$ python3 -q
>>> import numpy as np
>>> np.set_printoptions(precision=1, suppress=True, linewidth=100, sign=" ")
>>> def rnd(a):
...     return np.round(a, 1) + 0
... 
>>> arr = np.loadtxt("case3.csv", delimiter=",")
>>> arr
array([[-3.6, -3. ,  0. ,  2.1,  1.9, -1.3, -0.8,  0.6, -3. ,  0.8,  0.2, -1.7, -0.8,  0. , -1.5],
       [ 4.4,  3.7,  0. , -2.5, -2.3,  1.6,  0.9, -0.7,  3.7, -0.9, -0.2,  2.1,  0.9,  0. ,  1.8],
       [-1.5, -1.3,  0. ,  0.9,  0.8, -0.6, -0.3,  0.2, -1.3,  0.3,  0.1, -0.7, -0.3,  0. , -0.6],
       [ 0.6,  0.5,  0. , -0.3, -0.3,  0.2,  0.1, -0.1,  0.5, -0.1,  0. ,  0.3,  0.1,  0. ,  0.2],
       [ 0.4,  0.3,  0. , -0.2, -0.2,  0.1,  0.1, -0.1,  0.3, -0.1,  0. ,  0.2,  0.1,  0. ,  0.2],
       [ 1.1,  1. ,  0. , -0.7, -0.6,  0.4,  0.2, -0.2,  1. , -0.2, -0.1,  0.5,  0.2,  0. ,  0.5],
       [-3. , -2.6,  0. ,  1.8,  1.6, -1.1, -0.6,  0.5, -2.6,  0.6,  0.2, -1.4, -0.6,  0. , -1.3],
       [ 2.7,  2.2,  0. , -1.5, -1.4,  1. ,  0.6, -0.4,  2.2, -0.6, -0.1,  1.3,  0.6,  0. ,  1.1],
       [ 0.4,  0.3,  0. , -0.2, -0.2,  0.1,  0.1, -0.1,  0.3, -0.1,  0. ,  0.2,  0.1,  0. ,  0.2],
       [ 0.4,  0.3,  0. , -0.2, -0.2,  0.1,  0.1, -0.1,  0.3, -0.1,  0. ,  0.2,  0.1,  0. ,  0.2],
       [ 1.1,  1. ,  0. , -0.7, -0.6,  0.4,  0.2, -0.2,  1. , -0.2, -0.1,  0.5,  0.2,  0. ,  0.5],
       [-0.2, -0.2,  0. ,  0.1,  0.1, -0.1,  0. ,  0. , -0.2,  0. ,  0. , -0.1,  0. ,  0. , -0.1],
       [-0.2, -0.2,  0. ,  0.1,  0.1, -0.1,  0. ,  0. , -0.2,  0. ,  0. , -0.1,  0. ,  0. , -0.1],
       [ 1.7,  1.4,  0. , -1. , -0.9,  0.6,  0.4, -0.3,  1.4, -0.4, -0.1,  0.8,  0.4,  0. ,  0.7],
       [ 0.4,  0.3,  0. , -0.2, -0.2,  0.1,  0.1, -0.1,  0.3, -0.1,  0. ,  0.2,  0.1,  0. ,  0.2],
       [ 0.2,  0.2,  0. , -0.1, -0.1,  0.1,  0. ,  0. ,  0.2,  0. ,  0. ,  0.1,  0. ,  0. ,  0.1]])
>>> Uu, sigma, VT = np.linalg.svd(arr)
>>> evecs = VT[:(sigma > 1e-8).sum()]
>>> rng = np.random.default_rng(613)
>>> x = arr[0] + 4 * arr[12] + rng.integers(2) * np.eye(15)[11]
>>> rnd(x)
array([-4.4, -3.8,  0. ,  2.5,  2.3, -1.7, -0.8,  0.6, -3.8,  0.8,  0.2, -2.1, -0.8,  0. , -1.9])
>>> rnd(np.linalg.norm(x - evecs.T @ evecs @ x))
np.float64(0.0)
>>> F = np.loadtxt("block17.csv", delimiter=",")
>>> F
array([[ 1.,  0.,  0., -1., -2.,  0., -1.,  0., -2., -2., -2., -1.],
       [-1.,  0.,  0.,  1.,  2.,  0.,  1.,  0.,  2.,  2.,  2.,  1.],
       [ 0.,  0.,  0.,  0.,  0.,  0.,  0.,  0.,  0.,  0.,  0.,  0.],
       [-2.,  0.,  0.,  2.,  4.,  0.,  2.,  0.,  4.,  4.,  4.,  2.],
       [ 2.,  0.,  0., -2., -4.,  0., -2.,  0., -4., -4., -4., -2.],
       [ 2.,  0.,  0., -2., -4.,  0., -2.,  0., -4., -4., -4., -2.],
       [ 1.,  0.,  0., -1., -2.,  0., -1.,  0., -2., -2., -2., -1.],
       [-2.,  0.,  0.,  2.,  4.,  0.,  2.,  0.,  4.,  4.,  4.,  2.],
       [-2.,  0.,  0.,  2.,  4.,  0.,  2.,  0.,  4.,  4.,  4.,  2.],
       [-1.,  0.,  0.,  1.,  2.,  0.,  1.,  0.,  2.,  2.,  2.,  1.],
       [ 1.,  0.,  0., -1., -2.,  0., -1.,  0., -2., -2., -2., -1.]])
>>> rnd(np.linalg.norm(F, 2))
np.float64(22.4)
>>> rnd(np.linalg.norm(F, axis=0))
array([  5.,   0.,   0.,   5.,  10.,   0.,   5.,   0.,  10.,  10.,  10.,   5.])
>>> rnd(np.linalg.norm(F) ** 2 / np.linalg.norm(F, 2) ** 2)
np.float64(1.0)
>>> rnd(F @ np.linalg.pinv(F) @ F)
array([[ 1.,  0.,  0., -1., -2.,  0., -1.,  0., -2., -2., -2., -1.],
       [-1.,  0.,  0.,  1.,  2.,  0.,  1.,  0.,  2.,  2.,  2.,  1.],
       [ 0.,  0.,  0.,  0.,  0.,  0.,  0.,  0.,  0.,  0.,  0.,  0.],
       [-2.,  0.,  0.,  2.,  4.,  0.,  2.,  0.,  4.,  4.,  4.,  2.],
       [ 2.,  0.,  0., -2., -4.,  0., -2.,  0., -4., -4., -4., -2.],
       [ 2.,  0.,  0., -2., -4.,  0., -2.,  0., -4., -4., -4., -2.],
       [ 1.,  0.,  0., -1., -2.,  0., -1.,  0., -2., -2., -2., -1.],
       [-2.,  0.,  0.,  2.,  4.,  0.,  2.,  0.,  4.,  4.,  4.,  2.],
       [-2.,  0.,  0.,  2.,  4.,  0.,  2.,  0.,  4.,  4.,  4.,  2.],
       [-1.,  0.,  0.,  1.,  2.,  0.,  1.,  0.,  2.,  2.,  2.,  1.],
       [ 1.,  0.,  0., -1., -2.,  0., -1.,  0., -2., -2., -2., -1.]])
>>> np.linalg.lstsq(F[:-1].T, F[-1])[2]
np.int32(1)
>>> rnd(np.trace(np.linalg.pinv(F) @ F))
np.float64(1.0)
>>> Uu, sigma, VT = np.linalg.svd(F)
>>> evecs = VT[:(sigma > 1e-8).sum()]
>>> x = F[3] + 3 * F[5] + rng.integers(2) * np.eye(12)[2]
>>> x
array([ 4.,  0.,  1., -4., -8.,  0., -4.,  0., -8., -8., -8., -4.])
>>> rnd(np.linalg.norm(x - evecs.T @ evecs @ x))
np.float64(1.0)
>>> np.allclose(evecs.T @ evecs @ x, x)
False
>>> rnd(evecs.T @ evecs)
array([[ 0. ,  0. ,  0. ,  0. , -0.1,  0. ,  0. ,  0. , -0.1, -0.1, -0.1,  0. ],
       [ 0. ,  0. ,  0. ,  0. ,  0. ,  0. ,  0. ,  0. ,  0. ,  0. ,  0. ,  0. ],
       [ 0. ,  0. ,  0. ,  0. ,  0. ,  0. ,  0. ,  0. ,  0. ,  0. ,  0. ,  0. ],
       [ 0. ,  0. ,  0. ,  0. ,  0.1,  0. ,  0. ,  0. ,  0.1,  0.1,  0.1,  0. ],
       [-0.1,  0. ,  0. ,  0.1,  0.2,  0. ,  0.1,  0. ,  0.2,  0.2,  0.2,  0.1],
       [ 0. ,  0. ,  0. ,  0. ,  0. ,  0. ,  0. ,  0. ,  0. ,  0. ,  0. ,  0. ],
       [ 0. ,  0. ,  0. ,  0. ,  0.1,  0. ,  0. ,  0. ,  0.1,  0.1,  0.1,  0. ],
       [ 0. ,  0. ,  0. ,  0. ,  0. ,  0. ,  0. ,  0. ,  0. ,  0. ,  0. ,  0. ],
       [-0.1,  0. ,  0. ,  0.1,  0.2,  0. ,  0.1,  0. ,  0.2,  0.2,  0.2,  0.1],
       [-0.1,  0. ,  0. ,  0.1,  0.2,  0. ,  0.1,  0. ,  0.2,  0.2,  0.2,  0.1],
       [-0.1,  0. ,  0. ,  0.1,  0.2,  0. ,  0.1,  0. ,  0.2,  0.2,  0.2,  0.1],
       [ 0. ,  0. ,  0. ,  0. ,  0.1,  0. ,  0. ,  0. ,  0.1,  0.1,  0.1,  0. ]])
>>> rank = np.linalg.matrix_rank(F)
>>> rank
np.int64(1)
>>> N = np.linalg.svd(F)[2][rank:].T
>>> [int(np.linalg.matrix_rank(F[:, :j + 1])) for j in range(12)]
[1, 1, 1, 1, 1, 1, 1, 1, 1, 1, 1, 1]
>>> N.shape
(12, 11)
>>> np.linalg.matrix_rank(F.T @ F), np.linalg.matrix_rank(F @ F.T)
(np.int64(1), np.int64(1))
>>> rnd(N @ N.T)
array([[ 1. ,  0. ,  0. ,  0. ,  0.1,  0. ,  0. ,  0. ,  0.1,  0.1,  0.1,  0. ],
       [ 0. ,  1. ,  0. ,  0. ,  0. ,  0. ,  0. ,  0. ,  0. ,  0. ,  0. ,  0. ],
       [ 0. ,  0. ,  1. ,  0. ,  0. ,  0. ,  0. ,  0. ,  0. ,  0. ,  0. ,  0. ],
       [ 0. ,  0. ,  0. ,  1. , -0.1,  0. , -0.1,  0. , -0.1, -0.1, -0.1,  0. ],
       [ 0.1,  0. ,  0. , -0.1,  0.8,  0. , -0.1,  0. , -0.2, -0.2, -0.2, -0.1],
       [ 0. ,  0. ,  0. ,  0. ,  0. ,  1. ,  0. ,  0. ,  0. ,  0. ,  0. ,  0. ],
       [ 0. ,  0. ,  0. , -0.1, -0.1,  0. ,  1. ,  0. , -0.1, -0.1, -0.1, -0.1],
       [ 0. ,  0. ,  0. ,  0. ,  0. ,  0. ,  0. ,  1. ,  0. ,  0. ,  0. ,  0. ],
       [ 0.1,  0. ,  0. , -0.1, -0.2,  0. , -0.1,  0. ,  0.8, -0.2, -0.2, -0.1],
       [ 0.1,  0. ,  0. , -0.1, -0.2,  0. , -0.1,  0. , -0.2,  0.8, -0.2, -0.1],
       [ 0.1,  0. ,  0. , -0.1, -0.2,  0. , -0.1,  0. , -0.2, -0.2,  0.8, -0.1],
       [ 0. ,  0. ,  0. ,  0. , -0.1,  0. , -0.1,  0. , -0.1, -0.1, -0.1,  1. ]])
>>> K = np.loadtxt("sample11.csv", delimiter=",")
>>> K
array([[-3.,  1.,  0.,  0.,  0.,  0.,  0.,  0.,  0.,  0.,  0.,  0.],
       [ 0., -3.,  1.,  0.,  0.,  0.,  0.,  0.,  0.,  0.,  0.,  0.],
       [ 0.,  0., -3.,  1.,  0.,  0.,  0.,  0.,  0.,  0.,  0.,  0.],
       [ 0.,  0.,  0., -3.,  1.,  0.,  0.,  0.,  0.,  0.,  0.,  0.],
       [ 0.,  0.,  0.,  0., -3.,  1.,  0.,  0.,  0.,  0.,  0.,  0.],
       [ 0.,  0.,  0.,  0.,  0., -3.,  1.,  0.,  0.,  0.,  0.,  0.],
       [ 0.,  0.,  0.,  0.,  0.,  0., -3.,  1.,  0.,  0.,  0.,  0.],
       [ 0.,  0.,  0.,  0.,  0.,  0.,  0., -3.,  1.,  0.,  0.,  0.],
       [ 0.,  0.,  0.,  0.,  0.,  0.,  0.,  0., -3.,  1.,  0.,  0.],
       [ 0.,  0.,  0.,  0.,  0.,  0.,  0.,  0.,  0., -3.,  1.,  0.],
       [ 0.,  0.,  0.,  0.,  0.,  0.,  0.,  0.,  0.,  0., -3.,  1.],
       [ 0.,  0.,  0.,  0.,  0.,  0.,  0.,  0.,  0.,  0.,  0., -3.]])
>>> K[3] @ K[7]
np.float64(0.0)
>>> rnd(np.linalg.norm(K) ** 2 / np.linalg.norm(K, 2) ** 2)
np.float64(7.5)
>>> rnd(np.linalg.norm(K, axis=0))
array([ 3. ,  3.2,  3.2,  3.2,  3.2,  3.2,  3.2,  3.2,  3.2,  3.2,  3.2,  3.2])
>>> rnd(np.linalg.norm(K, "nuc"))
np.float64(36.9)
